$ python3 -q
>>> import numpy as np
>>> from numpy import linalg as LA
>>> np.set_printoptions(precision=1, suppress=True, linewidth=100)
>>> q, _ = LA.qr(np.array([[1.1, 1.0, -1.5],
...     [-0.2, 0.9, -0.9],
...     [1.6, -1.4, 0.7],
...     [-1.3, -1.0, 1.4],
...     [0.2, 0.6, 1.3]]))
>>> F = q @ q.T
>>> F.round(1) + 0
array([[ 0.4,  0.2,  0. , -0.5,  0. ],
       [ 0.2,  0.2, -0.3, -0.1,  0. ],
       [ 0. , -0.3,  0.9, -0.1,  0. ],
       [-0.5, -0.1, -0.1,  0.5, -0.1],
       [ 0. ,  0. ,  0. , -0.1,  1. ]])
>>> rng = np.random.default_rng(288)
>>> M2 = F + rng.integers(-2, 3, (5, 3)) @ rng.integers(-2, 3, (3, 5))
>>> M2.round(1) + 0
array([[ 4.4,  1.2, -2. , -5.5,  2. ],
       [-4.8,  1.2,  0.7,  3.9,  2. ],
       [ 1. , -2.3, -2.1,  0.9, -4. ],
       [ 5.5,  1.9, -2.1, -7.5,  3.9],
       [-4. ,  0. ,  0. ,  3.9,  1. ]])
>>> LA.matrix_rank(M2 - F, tol=1e-8)
np.int64(3)
>>> x = np.array([-2, -2, 2, 1, -3])
>>> h = np.maximum(F @ x, 0)
>>> np.flatnonzero(h > 1e-9)
array([2, 3])
>>> np.maximum(F @ x, 0) - np.maximum(-F @ x, 0)
array([-1.5, -1.4,  2.3,  1.7, -2.9])
>>> np.round(F * (h > 1e-9)[:, None], 1) + 0
array([[ 0. ,  0. ,  0. ,  0. ,  0. ],
       [ 0. ,  0. ,  0. ,  0. ,  0. ],
       [ 0. , -0.3,  0.9, -0.1,  0. ],
       [-0.5, -0.1, -0.1,  0.5, -0.1],
       [ 0. ,  0. ,  0. ,  0. ,  0. ]])
>>> np.tanh(F @ x)
array([-0.9, -0.9,  1. ,  0.9, -1. ])
>>> evals, V = LA.eigh(F)
>>> x = np.array([-1, 0, -3, -5, 4])
>>> round(x @ F @ x / (x @ x), 1), round(float(evals[0]), 1), round(evals[-1], 1)
(np.float64(0.6), -0.0, np.float64(1.0))
>>> np.round(x @ F @ x, 1)
np.float64(32.4)
>>> print(np.round(LA.eigvalsh(F[1:, 1:]), 1) + 0)
[0.  0.6 1.  1. ]
>>> proj = np.triu(np.array([[0, 5, 9, 1, 1],
...     [0, 8, 7, 9, 8],
...     [3, 5, 4, 3, 6],
...     [4, 4, 1, 9, 2],
...     [2, 6, 8, 4, 1]]), 1) + np.eye(5)
>>> M2 = proj @ F @ LA.inv(proj)
>>> np.round(np.poly(M2), 1) + 0
array([ 1., -3.,  3., -1.,  0.,  0.])
>>> LA.matrix_rank(M2)
np.int64(3)
>>> proj @ F - F @ proj
array([[ 0.5, -4.4,  0.9, -3.1, -0.5],
       [-4.3, -4.7,  2.3,  2.6,  7.9],
       [-1.6, -0.8,  1.6,  1.5,  3.3],
       [-0.1,  2.2,  5.2,  1.9,  3.1],
       [ 0. ,  0.2,  0.7,  0.5,  0.6]])
>>> arr = np.load("layer17.npy")
>>> arr
array([[ 1, -1,  1, -1, -1,  1, -1,  1],
       [ 1, -1, -1,  1, -1,  1,  1, -1],
       [ 1, -1, -1,  1,  1, -1, -1,  1]])
>>> M2 = arr / LA.norm(arr, axis=1)
Traceback (most recent call last):
  File "<python-input-28>", line 1, in <module>
    M2 = arr / LA.norm(arr, axis=1)
         ~~~~^~~~~~~~~~~~~~~~~~~~~~
ValueError: operands could not be broadcast together with shapes (3,8) (3,) 
>>> M2 = arr / LA.norm(arr, axis=1, keepdims=True)
>>> G = M2 @ M2.T
>>> np.argwhere(np.triu(np.abs(G) > 0.95, 1))
array([], shape=(0, 2), dtype=int64)
>>> (np.abs(G) > 0.9).astype(int)
array([[1, 0, 0],
       [0, 1, 0],
       [0, 0, 1]])
>>> ang = np.radians(135)
>>> r_ = np.eye(8)
>>> r_[4, 4] = r_[5, 5] = np.cos(ang)
>>> r_[4, 5], r_[5, 4] = -np.sin(ang), np.sin(ang)
>>> r_
array([[ 1. ,  0. ,  0. ,  0. ,  0. ,  0. ,  0. ,  0. ],
       [ 0. ,  1. ,  0. ,  0. ,  0. ,  0. ,  0. ,  0. ],
       [ 0. ,  0. ,  1. ,  0. ,  0. ,  0. ,  0. ,  0. ],
       [ 0. ,  0. ,  0. ,  1. ,  0. ,  0. ,  0. ,  0. ],
       [ 0. ,  0. ,  0. ,  0. , -0.7, -0.7,  0. ,  0. ],
       [ 0. ,  0. ,  0. ,  0. ,  0.7, -0.7,  0. ,  0. ],
       [ 0. ,  0. ,  0. ,  0. ,  0. ,  0. ,  1. ,  0. ],
       [ 0. ,  0. ,  0. ,  0. ,  0. ,  0. ,  0. ,  1. ]])
>>> M2 = arr @ r_.T
>>> round(LA.det(r_), 1), np.round(np.trace(r_), 1)
(np.float64(1.0), np.float64(4.6))
>>> print(LA.svd(arr, compute_uv=False), LA.svd(M2, compute_uv=False))
[2.8 2.8 2.8] [2.8 2.8 2.8]
>>> np.allclose(arr @ arr.T, M2 @ M2.T)
True
>>> f, v = r_[3], r_[1]
>>> print(f @ f)
1.0
>>> f @ v
np.float64(0.0)
>>> p = (f @ v) / (f @ f) * f
>>> print(LA.matrix_rank(np.outer(f, v)))
1
>>> print(np.outer(f, v))
[[0. 0. 0. 0. 0. 0. 0. 0.]
 [0. 0. 0. 0. 0. 0. 0. 0.]
 [0. 0. 0. 0. 0. 0. 0. 0.]
 [0. 1. 0. 0. 0. 0. 0. 0.]
 [0. 0. 0. 0. 0. 0. 0. 0.]
 [0. 0. 0. 0. 0. 0. 0. 0.]
 [0. 0. 0. 0. 0. 0. 0. 0.]
 [0. 0. 0. 0. 0. 0. 0. 0.]]
>>> round(float(LA.norm(f + v) ** 2 + LA.norm(f - v) ** 2), 1)
4.0
>>> (v - p) @ f
np.float64(0.0)
>>> print(v - p)
[0. 1. 0. 0. 0. 0. 0. 0.]
>>> W0 = np.loadtxt("w.csv", delimiter=",")
>>> W0
array([[  0.4,  -0.2,  -0.3],
       [  0.5,  -0.3,  -1.2],
       [ -0.4,   0.1,  -1.3],
       [  0.2,  -0.1,  -0.1],
       [ -0.3,   0. ,   0.7],
       [ -0.4,   0.7,   0.3],
       [ -0.9,   2.1,   1.2],
       [  0.1,  -0.2,  -0.4],
       [  2.5,   1.1,  -1. ],
       [  0.5,  -0.7,   0.3],
       [ 10. , -22. ,   4. ],
       [ -0.3,   1. ,   0. ],
       [ -0.4,  -1.5,  -0.1],
       [ -0.6,   0.1,   0.6]])
>>> q, r_ = LA.qr(W0)
>>> np.round(q @ r_, 1) + 0
array([[  0.4,  -0.2,  -0.3],
       [  0.5,  -0.3,  -1.2],
       [ -0.4,   0.1,  -1.3],
       [  0.2,  -0.1,  -0.1],
       [ -0.3,   0. ,   0.7],
       [ -0.4,   0.7,   0.3],
       [ -0.9,   2.1,   1.2],
       [  0.1,  -0.2,  -0.4],
       [  2.5,   1.1,  -1. ],
       [  0.5,  -0.7,   0.3],
       [ 10. , -22. ,   4. ],
       [ -0.3,   1. ,   0. ],
       [ -0.4,  -1.5,  -0.1],
       [ -0.6,   0.1,   0.6]])
>>> q.shape, r_.shape
((14, 3), (3, 3))
>>> q.round(1) + 0
array([[ 0. , -0.1, -0.1],
       [ 0. , -0.1, -0.4],
       [ 0. ,  0.1, -0.5],
       [ 0. ,  0. ,  0. ],
       [ 0. ,  0.1,  0.2],
       [ 0. ,  0. ,  0.1],
       [ 0.1,  0. ,  0.6],
       [ 0. ,  0. , -0.2],
       [-0.2, -0.9,  0. ],
       [ 0. ,  0. ,  0.1],
       [-1. ,  0.3,  0.1],
       [ 0. , -0.1,  0.1],
       [ 0. ,  0.3, -0.2],
       [ 0.1,  0.2,  0.2]])
>>> np.allclose(r_.T @ r_, W0.T @ W0)
True
>>> ang = np.radians(30)
>>> r_ = np.eye(3)
>>> r_[0, 0] = r_[2, 2] = np.cos(ang)
>>> r_[0, 2], r_[2, 0] = -np.sin(ang), np.sin(ang)
>>> r_
array([[ 0.9,  0. , -0.5],
       [ 0. ,  1. ,  0. ],
       [ 0.5,  0. ,  0.9]])
>>> M2 = q @ r_.T
>>> np.allclose(LA.norm(q, axis=1), LA.norm(M2, axis=1))
True
>>> E = np.vander(np.arange(4) - 1, 4, increasing=True)
>>> E
array([[ 1, -1,  1, -1],
       [ 1,  0,  0,  0],
       [ 1,  1,  1,  1],
       [ 1,  2,  4,  8]])
>>> proj = np.triu(np.array([[-3, 2, -3, -2], [3, 3, -2, 3], [-1, -3, 1, -3], [-2, 1, 0, -1]]), 1) + np.eye(4)
>>> M2 = proj @ E @ LA.inv(proj)
>>> print(np.poly(M2))
[  1. -10.  14.  -2.  12.]
>>> proj @ E - E @ proj
array([[ -3.,  -9., -10., -11.],
       [  1.,   2.,  13.,  24.],
       [ -3.,  -8.,  -7., -22.],
       [  0.,  -2.,   7.,   8.]])
>>> np.trace(M2), np.trace(E)
(np.float64(10.0), np.int64(10))
>>> LA.matrix_rank(M2)
np.int64(4)
>>> M2 = np.array([[3, -3], [3, -1]])
>>> M2[-1] = M2[0]
>>> m1 = M2 + 0.1 * np.eye(2)
>>> m1
array([[ 3.1, -3. ],
       [ 3. , -2.9]])
>>> round(float(LA.norm(m1, 2) / LA.norm(m1)), 1)
1.0
>>> print([round(float(x), 1) for x in LA.svd(m1, compute_uv=False)[:3]])
[6.0, 0.0]
>>> proj = np.triu(np.array([[3, 1], [-3, -3]]), 1) + np.eye(2)
>>> M2 = proj @ m1 @ LA.inv(proj)
>>> M2
array([[  6.1, -12. ],
       [  3. ,  -5.9]])
>>> print(proj @ m1 - m1 @ proj)
[[ 3. -6.]
 [ 0. -3.]]
>>> print(np.round(np.poly(M2), 1) + 0)
[ 1.  -0.2  0. ]
>>> LA.matrix_rank(M2)
np.int64(2)
>>> np.round(np.trace(M2), 1), round(np.trace(m1), 1)
(np.float64(0.2), np.float64(0.2))
>>> LA.eigvals(M2)
array([0.1+0.j, 0.1-0.j])
>>> np.round(np.einsum("ii->", M2), 1)
np.float64(0.2)
>>> np.round(LA.det(2 * M2), 1), round(float(LA.det(M2)), 1)
(np.float64(0.0), 0.0)
>>> np.round(np.einsum("ij,ji->", M2, M2), 1)
np.float64(0.0)
>>> print(round(LA.eigvals(m1).sum().real, 1))
0.2
>>> print(np.round(np.poly(m1), 1) + 0)
[ 1.  -0.2  0. ]
>>> np.round(np.einsum("ij,ji->", m1, m1), 1)
np.float64(0.0)
>>> np.round(LA.det(m1[::-1]), 1)
np.float64(-0.0)
>>> mat = np.eye(4, dtype=int)[rng.permutation(4)] * np.array([0, -1, 1, -3])
>>> mat
array([[ 0,  0,  0,  0],
       [ 0, -1,  0,  0],
       [ 0,  0,  0, -3],
       [ 0,  0,  1,  0]])
>>> left, sv, Vh = LA.svd(mat)
>>> V = Vh[:(sv > 1e-8).sum()]
>>> x = mat[1] + 2 * mat[3] + rng.integers(2) * np.eye(4)[2]
>>> print(x)
[ 0. -1.  3.  0.]
>>> print(V.T @ V)
[[0. 0. 0. 0.]
 [0. 1. 0. 0.]
 [0. 0. 1. 0.]
 [0. 0. 0. 1.]]
>>> print(round(LA.norm(x - V.T @ V @ x), 1))
0.0
>>> np.diag(V.T @ V)
array([0., 1., 1., 1.])
>>> proj = np.triu(np.array([[2, 3, 3, 3], [3, -1, -2, -2], [-2, 0, 3, 3], [1, 2, -1, 2]]), 1) + np.eye(4)
>>> M2 = proj @ mat @ LA.inv(proj)
>>> print(np.trace(M2), np.trace(mat))
-1.0 -1
>>> print(LA.matrix_rank(M2))
3
>>> LA.pinv(mat)
array([[ 0. ,  0. ,  0. ,  0. ],
       [ 0. , -1. ,  0. ,  0. ],
       [ 0. ,  0. ,  0. ,  1. ],
       [ 0. ,  0. , -0.3,  0. ]])
>>> mat.T @ mat
array([[0, 0, 0, 0],
       [0, 1, 0, 0],
       [0, 0, 1, 0],
       [0, 0, 0, 9]])
>>> mat @ mat.T
array([[0, 0, 0, 0],
       [0, 1, 0, 0],
       [0, 0, 9, 0],
       [0, 0, 0, 1]])
>>> print(mat[:, 0] @ mat[:, 2])
0
>>> LA.svd(mat, compute_uv=False)
array([3., 1., 1., 0.])
>>> K = np.load("dump.npy")
>>> K
array([[-2.,  1.,  1.,  1.],
       [ 1., -2.,  1.,  1.],
       [ 1.,  1., -2.,  1.],
       [ 1.,  1.,  1., -2.]])
>>> round(LA.eigvalsh(K).min(), 1)
np.float64(-3.0)
>>> try:
...     LA.cholesky(K)
... except LA.LinAlgError as e:
...     print(e)
... 
Matrix is not positive definite
>>> f = np.array([-3, 2, 0, -4])
>>> M2 = K + np.outer(f, np.eye(4)[2])
>>> print(LA.matrix_rank(M2 - K))
1
>>> round(float(LA.det(M2) / LA.det(K)), 1), np.round(1 + LA.solve(K, f)[2], 1)
(-0.7, np.float64(-0.7))
>>> np.sort(np.abs(np.fft.fft(K[0]))), np.sort(LA.svd(K, compute_uv=False))
(array([1., 3., 3., 3.]), array([1., 3., 3., 3.]))
>>> np.round(LA.norm(K) ** 2 / LA.norm(K, 2) ** 2, 1)
np.float64(3.1)
>>> print(round(LA.norm(K, 2), 1))
3.0
>>> print(K[1] @ K[0])
-2.0
>>> np.round(LA.norm(K[1], 1), 1), round(float(LA.norm(K[1], np.inf)), 1)
(np.float64(5.0), 2.0)
>>> G = E.T @ E
>>> print((E @ E.T).shape)
(4, 4)
>>> LA.svd(E, compute_uv=False) ** 2
array([88. ,  4.5,  1.2,  0.3])
>>> print(np.trace(G), (E ** 2).sum())
94 94
